% python3 -q
>>> import numpy as np
>>> import numpy.linalg as la
>>> np.set_printoptions(precision=1, suppress=True, linewidth=200, floatmode="fixed")
>>> def tidy(a):
...     return np.round(a, 1) + 0
... 
>>> E = np.load("x.npy")
>>> E
array([[5.0, 0.0, 0.0, 0.0, 4.0, 4.0, 0.0, 0.0, 0.0],
       [0.0, 5.0, 4.0, 4.0, 0.0, 0.0, 4.0, 4.0, 4.0],
       [0.0, 4.0, 5.0, 4.0, 0.0, 0.0, 4.0, 4.0, 4.0],
       [0.0, 4.0, 4.0, 5.0, 0.0, 0.0, 4.0, 4.0, 4.0],
       [4.0, 0.0, 0.0, 0.0, 5.0, 4.0, 0.0, 0.0, 0.0],
       [4.0, 0.0, 0.0, 0.0, 4.0, 5.0, 0.0, 0.0, 0.0],
       [0.0, 4.0, 4.0, 4.0, 0.0, 0.0, 5.0, 4.0, 4.0],
       [0.0, 4.0, 4.0, 4.0, 0.0, 0.0, 4.0, 5.0, 4.0],
       [0.0, 4.0, 4.0, 4.0, 0.0, 0.0, 4.0, 4.0, 5.0]])
>>> # 2 groups of indices that never mix
>>> np.argsort(-la.norm(E, axis=0).round(6), kind="stable")[:3]
array([1, 2, 3])
>>> la.cond(E) > 100
np.False_
>>> tidy(la.norm(E, 2) / la.norm(E))
np.float64(0.9)
>>> L = la.cholesky(E)
>>> la.eigvalsh(E).min() > 0
np.True_
>>> other = la.invert(E)
Traceback (most recent call last):
  File "<python-input-12>", line 1, in <module>
    other = la.invert(E)
            ^^^^^^^^^
AttributeError: module 'numpy.linalg' has no attribute 'invert'
>>> other = la.inv(E)
>>> tidy(la.inv(other))
array([[5.0, 0.0, 0.0, 0.0, 4.0, 4.0, 0.0, 0.0, 0.0],
       [0.0, 5.0, 4.0, 4.0, 0.0, 0.0, 4.0, 4.0, 4.0],
       [0.0, 4.0, 5.0, 4.0, 0.0, 0.0, 4.0, 4.0, 4.0],
       [0.0, 4.0, 4.0, 5.0, 0.0, 0.0, 4.0, 4.0, 4.0],
       [4.0, 0.0, 0.0, 0.0, 5.0, 4.0, 0.0, 0.0, 0.0],
       [4.0, 0.0, 0.0, 0.0, 4.0, 5.0, 0.0, 0.0, 0.0],
       [0.0, 4.0, 4.0, 4.0, 0.0, 0.0, 5.0, 4.0, 4.0],
       [0.0, 4.0, 4.0, 4.0, 0.0, 0.0, 4.0, 5.0, 4.0],
       [0.0, 4.0, 4.0, 4.0, 0.0, 0.0, 4.0, 4.0, 5.0]])
>>> tidy(other)
array([[ 0.7,  0.0,  0.0,  0.0, -0.3, -0.3,  0.0,  0.0,  0.0],
       [ 0.0,  0.8, -0.2, -0.2,  0.0,  0.0, -0.2, -0.2, -0.2],
       [ 0.0, -0.2,  0.8, -0.2,  0.0,  0.0, -0.2, -0.2, -0.2],
       [ 0.0, -0.2, -0.2,  0.8,  0.0,  0.0, -0.2, -0.2, -0.2],
       [-0.3,  0.0,  0.0,  0.0,  0.7, -0.3,  0.0,  0.0,  0.0],
       [-0.3,  0.0,  0.0,  0.0, -0.3,  0.7,  0.0,  0.0,  0.0],
       [ 0.0, -0.2, -0.2, -0.2,  0.0,  0.0,  0.8, -0.2, -0.2],
       [ 0.0, -0.2, -0.2, -0.2,  0.0,  0.0, -0.2,  0.8, -0.2],
       [ 0.0, -0.2, -0.2, -0.2,  0.0,  0.0, -0.2, -0.2,  0.8]])
>>> (np.abs(other) > 1e-9).astype(int)
array([[1, 0, 0, 0, 1, 1, 0, 0, 0],
       [0, 1, 1, 1, 0, 0, 1, 1, 1],
       [0, 1, 1, 1, 0, 0, 1, 1, 1],
       [0, 1, 1, 1, 0, 0, 1, 1, 1],
       [1, 0, 0, 0, 1, 1, 0, 0, 0],
       [1, 0, 0, 0, 1, 1, 0, 0, 0],
       [0, 1, 1, 1, 0, 0, 1, 1, 1],
       [0, 1, 1, 1, 0, 0, 1, 1, 1],
       [0, 1, 1, 1, 0, 0, 1, 1, 1]])
>>> tidy(la.det(E) * other)
array([[ 225.0,    0.0,    0.0,    0.0, -100.0, -100.0,    0.0,    0.0,    0.0],
       [   0.0,  273.0,  -52.0,  -52.0,    0.0,    0.0,  -52.0,  -52.0,  -52.0],
       [   0.0,  -52.0,  273.0,  -52.0,    0.0,    0.0,  -52.0,  -52.0,  -52.0],
       [   0.0,  -52.0,  -52.0,  273.0,    0.0,    0.0,  -52.0,  -52.0,  -52.0],
       [-100.0,    0.0,    0.0,    0.0,  225.0, -100.0,    0.0,    0.0,    0.0],
       [-100.0,    0.0,    0.0,    0.0, -100.0,  225.0,    0.0,    0.0,    0.0],
       [   0.0,  -52.0,  -52.0,  -52.0,    0.0,    0.0,  273.0,  -52.0,  -52.0],
       [   0.0,  -52.0,  -52.0,  -52.0,    0.0,    0.0,  -52.0,  273.0,  -52.0],
       [   0.0,  -52.0,  -52.0,  -52.0,    0.0,    0.0,  -52.0,  -52.0,  273.0]])
>>> tidy(la.det(E) * la.det(other))
np.float64(1.0)
>>> np.allclose(other, E.T)
False
>>> u = np.array([2, 1, -2, 0, -2, -1, -1, 1, 2, -1, 0])
>>> J = np.array([np.roll(u, i) for i in range(11)])
>>> J
array([[ 2,  1, -2,  0, -2, -1, -1,  1,  2, -1,  0],
       [ 0,  2,  1, -2,  0, -2, -1, -1,  1,  2, -1],
       [-1,  0,  2,  1, -2,  0, -2, -1, -1,  1,  2],
       [ 2, -1,  0,  2,  1, -2,  0, -2, -1, -1,  1],
       [ 1,  2, -1,  0,  2,  1, -2,  0, -2, -1, -1],
       [-1,  1,  2, -1,  0,  2,  1, -2,  0, -2, -1],
       [-1, -1,  1,  2, -1,  0,  2,  1, -2,  0, -2],
       [-2, -1, -1,  1,  2, -1,  0,  2,  1, -2,  0],
       [ 0, -2, -1, -1,  1,  2, -1,  0,  2,  1, -2],
       [-2,  0, -2, -1, -1,  1,  2, -1,  0,  2,  1],
       [ 1, -2,  0, -2, -1, -1,  1,  2, -1,  0,  2]])
>>> u = np.array([1, 2, 5])
>>> np.polyval(u, J[1])
array([ 5, 13,  8,  5,  5,  5,  4,  4,  8, 13,  4])
>>> np.correlate(J[1], J[5], "full")
array([ 0, -2, -5,  0,  0,  2, 14,  3, -1, -1,  0, -8, -6,  5,  0, -4,  0,  7, -1, -3,  1])
>>> np.diff(J, axis=0)
array([[-2,  1,  3, -2,  2, -1,  0, -2, -1,  3, -1],
       [-1, -2,  1,  3, -2,  2, -1,  0, -2, -1,  3],
       [ 3, -1, -2,  1,  3, -2,  2, -1,  0, -2, -1],
       [-1,  3, -1, -2,  1,  3, -2,  2, -1,  0, -2],
       [-2, -1,  3, -1, -2,  1,  3, -2,  2, -1,  0],
       [ 0, -2, -1,  3, -1, -2,  1,  3, -2,  2, -1],
       [-1,  0, -2, -1,  3, -1, -2,  1,  3, -2,  2],
       [ 2, -1,  0, -2, -1,  3, -1, -2,  1,  3, -2],
       [-2,  2, -1,  0, -2, -1,  3, -1, -2,  1,  3],
       [ 3, -2,  2, -1,  0, -2, -1,  3, -1, -2,  1]])
>>> J[:, 11]
Traceback (most recent call last):
  File "<python-input-27>", line 1, in <module>
    J[:, 11]
    ~^^^^^^^
IndexError: index 11 is out of bounds for axis 1 with size 11
>>> J.sum(axis=1)
array([-1, -1, -1, -1, -1, -1, -1, -1, -1, -1, -1])
>>> J - J[0]
array([[ 0,  0,  0,  0,  0,  0,  0,  0,  0,  0,  0],
       [-2,  1,  3, -2,  2, -1,  0, -2, -1,  3, -1],
       [-3, -1,  4,  1,  0,  1, -1, -2, -3,  2,  2],
       [ 0, -2,  2,  2,  3, -1,  1, -3, -3,  0,  1],
       [-1,  1,  1,  0,  4,  2, -1, -1, -4,  0, -1],
       [-3,  0,  4, -1,  2,  3,  2, -3, -2, -1, -1],
       [-3, -2,  3,  2,  1,  1,  3,  0, -4,  1, -2],
       [-4, -2,  1,  1,  4,  0,  1,  1, -1, -1,  0],
       [-2, -3,  1, -1,  3,  3,  0, -1,  0,  2, -2],
       [-4, -1,  0, -1,  1,  2,  3, -2, -2,  3,  1],
       [-1, -3,  2, -2,  1,  0,  2,  1, -3,  1,  2]])
>>> tidy(J.mean(axis=0))
array([-0.1, -0.1, -0.1, -0.1, -0.1, -0.1, -0.1, -0.1, -0.1, -0.1, -0.1])
>>> np.unravel_index(np.abs(J).argmax(), J.shape)
(np.int64(0), np.int64(0))
>>> J.shape
(11, 11)
>>> tidy(la.norm(J))
np.float64(15.2)
>>> (J @ J)[0]
array([ 6, -5, -9, -5,  2, -6, -2,  7, 18,  0, -5])
>>> rng = np.random.default_rng(69453)
>>> lab = rng.permutation(11)
>>> other = J[:, lab] * rng.choice([-1, 1], 11)
>>> other
array([[ 0, -2,  1, -1, -2,  0, -1,  2, -1,  1,  2],
       [-2,  0,  2,  1,  1, -1, -2,  1, -1, -2,  0],
       [ 1,  1,  0,  1,  2,  2,  0, -1, -2, -1,  2],
       [ 2, -2, -1,  2,  0,  1, -2, -1,  0,  1, -1],
       [ 0, -1,  2,  0, -1, -1,  1, -2, -2,  1, -2],
       [-1,  1,  1,  2,  2, -1,  2,  0,  1,  2,  0],
       [ 2,  1, -1, -1,  1, -2,  0, -2,  2,  0,  1],
       [ 1,  2, -1, -2, -1,  0, -1,  1,  0,  2, -2],
       [-1,  0, -2,  0, -1, -2,  2,  2, -1, -1, -1],
       [-1,  2,  0,  1, -2,  1,  1,  0,  2, -2,  1],
       [-2, -1, -2, -2,  0,  2, -1, -1,  1,  0,  1]])
>>> U, _, Vt = la.svd(J.T @ other)
>>> tidy(U @ Vt)
array([[ 0.0, -1.0,  0.0,  0.0,  0.0,  0.0,  0.0,  0.0,  0.0,  0.0,  0.0],
       [ 0.0,  0.0,  1.0,  0.0,  0.0,  0.0,  0.0,  0.0,  0.0,  0.0,  0.0],
       [ 0.0,  0.0,  0.0,  0.0,  1.0,  0.0,  0.0,  0.0,  0.0,  0.0,  0.0],
       [ 1.0,  0.0,  0.0,  0.0,  0.0,  0.0,  0.0,  0.0,  0.0,  0.0,  0.0],
       [ 0.0,  0.0,  0.0,  0.0,  0.0,  0.0,  0.0,  0.0,  0.0,  0.0, -1.0],
       [ 0.0,  0.0,  0.0,  0.0,  0.0,  0.0,  1.0,  0.0,  0.0,  0.0,  0.0],
       [ 0.0,  0.0,  0.0,  0.0,  0.0,  0.0,  0.0,  0.0,  1.0,  0.0,  0.0],
       [ 0.0,  0.0,  0.0, -1.0,  0.0,  0.0,  0.0,  0.0,  0.0,  0.0,  0.0],
       [ 0.0,  0.0,  0.0,  0.0,  0.0,  0.0,  0.0,  1.0,  0.0,  0.0,  0.0],
       [ 0.0,  0.0,  0.0,  0.0,  0.0,  0.0,  0.0,  0.0,  0.0, -1.0,  0.0],
       [ 0.0,  0.0,  0.0,  0.0,  0.0,  1.0,  0.0,  0.0,  0.0,  0.0,  0.0]])
>>> lab
array([ 3,  0,  1,  7,  2, 10,  5,  8,  6,  9,  4])
>>> other = J[0, 0] * J[1:] - np.outer(J[1:, 0], J[0])
>>> other
array([[ 0,  4,  2, -4,  0, -4, -2, -2,  2,  4, -2],
       [ 0,  1,  2,  2, -6, -1, -5, -1,  0,  1,  4],
       [ 0, -4,  4,  4,  6, -2,  2, -6, -6,  0,  2],
       [ 0,  3,  0,  0,  6,  3, -3, -1, -6, -1, -2],
       [ 0,  3,  2, -2, -2,  3,  1, -3,  2, -5, -2],
       [ 0, -1,  0,  4, -4, -1,  3,  3, -2, -1, -4],
       [ 0,  0, -6,  2,  0, -4, -2,  6,  6, -6,  0],
       [ 0, -4, -2, -2,  2,  4, -2,  0,  4,  2, -4],
       [ 0,  2, -8, -2, -6,  0,  2,  0,  4,  2,  2],
       [ 0, -5,  2, -4,  0, -1,  3,  3, -4,  1,  4]])
>>> J[:, 0] / J[0, 0]
array([ 1.0,  0.0, -0.5,  1.0,  0.5, -0.5, -0.5, -1.0,  0.0, -1.0,  0.5])
>>> M = np.load("sample0.npy")
>>> M
array([[-2, -1,  3,  0,  2,  1,  2,  0, -2,  0],
       [-1, -2, -1,  3,  0,  2,  1,  2,  0, -2],
       [ 3, -1, -2, -1,  3,  0,  2,  1,  2,  0],
       [ 0,  3, -1, -2, -1,  3,  0,  2,  1,  2],
       [ 2,  0,  3, -1, -2, -1,  3,  0,  2,  1],
       [ 1,  2,  0,  3, -1, -2, -1,  3,  0,  2],
       [ 2,  1,  2,  0,  3, -1, -2, -1,  3,  0],
       [ 0,  2,  1,  2,  0,  3, -1, -2, -1,  3],
       [-2,  0,  2,  1,  2,  0,  3, -1, -2, -1],
       [ 0, -2,  0,  2,  1,  2,  0,  3, -1, -2]])
>>> other = M / la.norm(M, axis=1, keepdims=True)
>>> C2 = other @ other.T
>>> tidy(C2)
array([[ 1.0,  0.2, -0.2, -0.2,  0.1, -0.3, -0.1,  0.1,  0.9,  0.3],
       [ 0.2,  1.0,  0.1, -0.2, -0.3,  0.0, -0.4, -0.1,  0.2,  0.9],
       [-0.2,  0.1,  1.0,  0.1,  0.2, -0.1,  0.3, -0.4, -0.1,  0.1],
       [-0.2, -0.2,  0.1,  1.0,  0.1,  0.2, -0.1,  0.3, -0.4, -0.1],
       [ 0.1, -0.3,  0.2,  0.1,  1.0,  0.1,  0.2, -0.1,  0.0, -0.3],
       [-0.3,  0.0, -0.1,  0.2,  0.1,  1.0,  0.1,  0.2, -0.3,  0.1],
       [-0.1, -0.4,  0.3, -0.1,  0.2,  0.1,  1.0,  0.1, -0.2, -0.2],
       [ 0.1, -0.1, -0.4,  0.3, -0.1,  0.2,  0.1,  1.0,  0.1, -0.2],
       [ 0.9,  0.2, -0.1, -0.4,  0.0, -0.3, -0.2,  0.1,  1.0,  0.2],
       [ 0.3,  0.9,  0.1, -0.1, -0.3,  0.1, -0.2, -0.2,  0.2,  1.0]])
>>> tidy(np.degrees(np.arccos(np.clip(C2[0, 1], -1, 1))))
np.float64(79.5)
>>> np.argwhere(np.triu(np.abs(C2) > 0.95, 1))
array([], shape=(0, 2), dtype=int64)
>>> (C2 - 2 * np.eye(10)).round(6).argmax(axis=1)
array([8, 9, 6, 7, 2, 3, 2, 3, 0, 1])
